$ python -q
>>> import numpy as np
>>> np.set_printoptions(precision=2, suppress=True, linewidth=140, sign=" ")
>>> K = np.diag(20 * np.array([-1, 3, -3, 0])) + np.array([[3, 0, 0, 2], [0, 5, 3, 4], [2, 3, 4, 4], [3, 3, 2, 3]])
>>> K
array([[-17,   0,   0,   2],
       [  0,  65,   3,   4],
       [  2,   3, -56,   4],
       [  3,   3,   2,   3]])
>>> round(np.linalg.det(K[::-1]), 2)
np.float64(204873.0)
>>> np.kron(np.eye(2, dtype=int), K)
array([[-17,   0,   0,   2,   0,   0,   0,   0],
       [  0,  65,   3,   4,   0,   0,   0,   0],
       [  2,   3, -56,   4,   0,   0,   0,   0],
       [  3,   3,   2,   3,   0,   0,   0,   0],
       [  0,   0,   0,   0, -17,   0,   0,   2],
       [  0,   0,   0,   0,   0,  65,   3,   4],
       [  0,   0,   0,   0,   2,   3, -56,   4],
       [  0,   0,   0,   0,   3,   3,   2,   3]])
>>> round(float(np.linalg.eigvals(K).sum().real), 2)
-5.0
>>> np.poly(K)
array([     1.,      5.,  -3852., -51133., 204873.])
>>> np.einsum("ij,ji->", K, K)
np.int64(7729)
>>> np.linalg.eigvals(K)
array([-56.2 , -17.3 ,   3.23,  65.28])
>>> np.einsum("ii->", K)
np.int64(-5)
>>> round(float(np.linalg.det(K.T)), 2)
204873.0
>>> hat = np.triu(np.array([[-2, 1, -2, 2], [2, 2, 2, -3], [0, 1, 0, 1], [0, -1, 3, -2]]), 1) + np.eye(4)
>>> A2 = hat @ K @ np.linalg.inv(hat)
>>> np.poly(A2)
array([     1.,      5.,  -3852., -51133., 204873.])
>>> round(np.linalg.det(A2), 2)
np.float64(204873.0)
>>> hat @ K - K @ hat
array([[   2.,   82.,   85.,   36.],
       [  -5.,   -3., -248.,  191.],
       [   3.,    1.,    0.,   64.],
       [   0.,   -3.,    0.,    1.]])
>>> X = np.diag(10 * np.array([1, 0, -2, 1, 1, 1])) + np.array([[0, 1, 1, 1, 2, 0],
...     [3, 0, 0, 1, 1, 3],
...     [0, 2, 1, 2, 2, 3],
...     [3, 1, 1, 0, 2, 2],
...     [0, 0, 2, 0, 2, 1],
...     [2, 3, 3, 2, 3, 0]])
>>> X
array([[ 10,   1,   1,   1,   2,   0],
       [  3,   0,   0,   1,   1,   3],
       [  0,   2, -19,   2,   2,   3],
       [  3,   1,   1,  10,   2,   2],
       [  0,   0,   2,   0,  12,   1],
       [  2,   3,   3,   2,   3,  10]])
>>> w1 = np.array([[-2, -2, -3, -2, 2, -1],
...     [0, 2, -2, -4, 5, 1],
...     [-1, 4, -4, 0, -2, 4],
...     [-3, 2, -5, 3, -3, -3],
...     [5, -4, -1, -1, -2, 0],
...     [-5, 0, 3, -1, -5, 4]])
>>> beta = np.array([3, 1, 0, 2, 0, 2])
>>> hid = np.maximum(X @ w1 + beta, 0)
>>> hid
array([[  0,   0,   0,   0,  16,   0],
       [  0,   0,   0,   0,   0,   8],
       [ 11,   0,  69,   0,  23,   0],
       [  0,  13,   0,  18,   0,   0],
       [ 56,   0,   0,   0,   0,  14],
       [  0,   7,   0,   0,   0,  49]])
>>> C = np.array([[2, 1, -2],
...     [0, 1, 2],
...     [2, 0, -1],
...     [1, 2, -1],
...     [-1, -1, 2],
...     [1, -2, 0]])
>>> hid @ C
array([[ -16,  -16,   32],
       [   8,  -16,    0],
       [ 137,  -12,  -45],
       [  18,   49,    8],
       [ 126,   28, -112],
       [  49,  -91,   14]])
>>> w1 @ C
array([[-15,  -8,   9],
       [-12, -13,  20],
       [ -4,  -3,  10],
       [-13,  14,   6],
       [  9,   1, -20],
       [  4, -10,  -2]])
>>> J = np.array([[-0.4, 0.55, 0.0, 0.05],
...     [-0.49, -0.02, -0.3, -0.32],
...     [-1.34, 1.01, -0.36, -0.29]])
>>> np.argsort(-np.linalg.norm(J, axis=0).round(6), kind="stable")[:3]
array([ 0,  1,  2])
>>> np.linalg.matrix_rank(J, rtol=0.1)
np.int64(2)
>>> T = np.stack([J, 3 * J, J[::-1]])
>>> T.shape
(3, 3, 4)
>>> left, s, Vh = np.linalg.svd(J)
>>> s.round(2) + 0
array([ 1.91,  0.53,  0.  ])
>>> A2 = left[:, :2] @ np.diag(s[:2]) @ Vh[:2]
>>> round(np.abs(J - A2).max(), 2)
np.float64(0.0)
>>> A2.round(2) + 0
array([[-0.4 ,  0.55,  0.  ,  0.05],
       [-0.49, -0.02, -0.3 , -0.32],
       [-1.34,  1.01, -0.36, -0.29]])
>>> np.linalg.matrix_rank(A2)
np.int64(2)
>>> A2 = J / np.sqrt((J ** 2).mean(axis=1, keepdims=True))
>>> J - J.mean(axis=1, keepdims=True)
array([[-0.45,  0.5 , -0.05,  0.  ],
       [-0.21,  0.26, -0.02, -0.04],
       [-1.1 ,  1.25, -0.11, -0.04]])
>>> np.linalg.matrix_rank(J - J.mean(axis=1, keepdims=True))
np.int64(2)
>>> mat = np.load("block17.npy")
>>> mat
array([[  2,  -1,   0,  -1,  -3,   1],
       [  5,   0,  -2,   2,  -2,   0],
       [  5,   2,   1,   3,  -4,   2],
       [  8,   2,  -2,   6,  -3,   1],
       [  6,   3,  -1,   4,  -2,   2],
       [  5,   3,  -3,   6,  -3,   2],
       [  7,   5,  -5,   5,  -6,   5],
       [  6,   2,  -7,   2,  -7,   5],
       [  5,   2, -10,  -1,  -9,   6],
       [  4,   5, -11,   2,  -7,   8],
       [  6,   3,  -8,   1, -10,   6],
       [  6,   2,  -8,   4, -10,   8],
       [  5,  -1,  -5,   3,  -7,   9],
       [  4,   1,  -8,   3,  -9,  12],
       [  5,   2, -11,   1,  -6,  14],
       [  7,   0, -13,   2,  -3,  11],
       [  5,  -3, -15,   5,  -4,   9],
       [  2,  -5, -15,   3,  -7,   8],
       [ -1,  -6, -18,   0,  -7,   6],
       [  0,  -5, -15,   3,  -8,   3],
       [ -3,  -2, -17,   5,  -5,   1],
       [  0,  -4, -17,   4,  -5,  -2],
       [ -1,  -7, -17,   1,  -2,  -1],
       [  0,  -8, -18,  -2,  -1,   1],
       [  0,  -8, -16,  -3,   2,   1],
       [ -1,  -5, -19,  -6,   1,  -2]])
>>> labels = mat[:, 3] > np.median(mat[:, 3])
>>> r0 = mat[labels].mean(axis=0) - mat[~labels].mean(axis=0)
>>> ((mat - mat.mean(axis=0)) @ r0 > 0).astype(int)
array([ 1,  1,  1,  1,  1,  1,  1,  1,  0,  1,  1,  1,  1,  1,  1,  0,  0,  0,  0,  0,  0,  0,  0,  0,  0,  0])
>>> labels.astype(int)
array([ 0,  0,  1,  1,  1,  1,  1,  0,  0,  0,  0,  1,  1,  1,  0,  0,  1,  1,  0,  1,  1,  1,  0,  0,  0,  0])
>>> np.argsort(-np.abs(r0).round(6), kind="stable")
array([ 3,  2,  1,  4,  0,  5])
>>> round(float((((mat - mat.mean(axis=0)) @ r0 > 0) == labels).mean()), 2)
0.58
>>> left, s, Vh = np.linalg.svd(mat, full_matrices=False)
>>> np.abs(Vh[0])
array([ 0.19,  0.11,  0.83,  0.12,  0.35,  0.35])
>>> np.round(left.T @ left, 2) + 0
array([[ 1.,  0.,  0.,  0.,  0.,  0.],
       [ 0.,  1.,  0.,  0.,  0.,  0.],
       [ 0.,  0.,  1.,  0.,  0.,  0.],
       [ 0.,  0.,  0.,  1.,  0.,  0.],
       [ 0.,  0.,  0.,  0.,  1.,  0.],
       [ 0.,  0.,  0.,  0.,  0.,  1.]])
>>> np.abs(left[:, 0]).round(6).argmax()
np.int64(18)
>>> np.cumsum(s ** 2) / np.sum(s ** 2)
array([ 0.72,  0.92,  0.95,  0.97,  0.99,  1.  ])
>>> G = np.cov(mat, rowvar=False)
>>> np.round(np.corrcoef(mat[:, 0], mat[:, 3])[0, 1], 2)
np.float64(0.44)
>>> np.argsort(-mat.std(axis=0).round(6), kind="stable")
array([ 2,  5,  1,  4,  0,  3])
>>> cen = (mat - mat.mean(axis=0)) / mat.std(axis=0)
>>> cen.std(axis=0)
array([ 1.,  1.,  1.,  1.,  1.,  1.])
>>> beta = np.linalg.lstsq(np.delete(cen, 1, axis=1), cen[:, 1])[0]
>>> beta
array([ 0.47,  0.35,  0.04, -0.27, -0.04])
>>> np.abs(beta).argmax()
np.int64(0)
>>> data = np.load("arr.npy")
>>> data
array([[-4,  1,  2, -3,  1, -5,  2,  4],
       [ 1, -4,  1,  2, -3,  1, -5,  2],
       [ 2,  1, -4,  1,  2, -3,  1, -5],
       [-3,  2,  1, -4,  1,  2, -3,  1],
       [ 1, -3,  2,  1, -4,  1,  2, -3],
       [-5,  1, -3,  2,  1, -4,  1,  2],
       [ 2, -5,  1, -3,  2,  1, -4,  1],
       [ 4,  2, -5,  1, -3,  2,  1, -4]])
>>> # equal to its transpose
>>> rng = np.random.default_rng(35797)
>>> labels = rng.permutation(8)
>>> A2 = data[:, labels] * rng.choice([-1, 1], 8)
>>> A2
array([[ 2,  2,  1, -3,  5, -4, -1,  4],
       [-5,  1, -3,  2, -1, -2,  4, -1],
       [ 1, -4,  2,  1,  3,  5, -1, -2],
       [-3,  1,  1, -4, -2, -1, -2,  3],
       [ 2,  2, -4,  1, -1,  3,  3, -1],
       [ 1, -3,  1,  2,  4, -2, -1,  5],
       [-4,  1,  2, -3, -1, -1,  5, -2],
       [ 1, -5, -3,  1, -2,  4, -2, -4]])
>>> left, _, Vh = np.linalg.svd(data.T @ A2)
>>> labels
array([ 6,  2,  4,  3,  5,  7,  1,  0])
>>> np.round(left @ Vh, 2) + 0
array([[ 0.,  0.,  0.,  0.,  0.,  0.,  0., -1.],
       [ 0.,  0.,  0.,  0.,  0.,  0., -1.,  0.],
       [ 0.,  1.,  0.,  0.,  0.,  0.,  0.,  0.],
       [ 0.,  0.,  0.,  1.,  0.,  0.,  0.,  0.],
       [ 0.,  0.,  1.,  0.,  0.,  0.,  0.,  0.],
       [ 0.,  0.,  0.,  0., -1.,  0.,  0.,  0.],
       [ 1.,  0.,  0.,  0.,  0.,  0.,  0.,  0.],
       [ 0.,  0.,  0.,  0.,  0., -1.,  0.,  0.]])
>>> np.linalg.norm(data, axis=0)
array([ 8.72,  7.81,  7.81,  6.71,  6.71,  7.81,  7.81,  8.72])
>>> round(float(np.linalg.norm(data, 2)), 2)
13.45
>>> np.linalg.norm(data, axis=1)
array([ 8.72,  7.81,  7.81,  6.71,  6.71,  7.81,  7.81,  8.72])
>>> round(float(np.linalg.norm(data[6] - data[4])), 2)
10.49
>>> np.round(np.linalg.norm(data[6], 1), 2), np.round(np.linalg.norm(data[6], np.inf), 2)
(np.float64(19.0), np.float64(5.0))
>>> np.all(np.linalg.eigvalsh(data) > 0)
np.False_
>>> round(float(np.linalg.eigvalsh(data).min()), 2)
-13.45
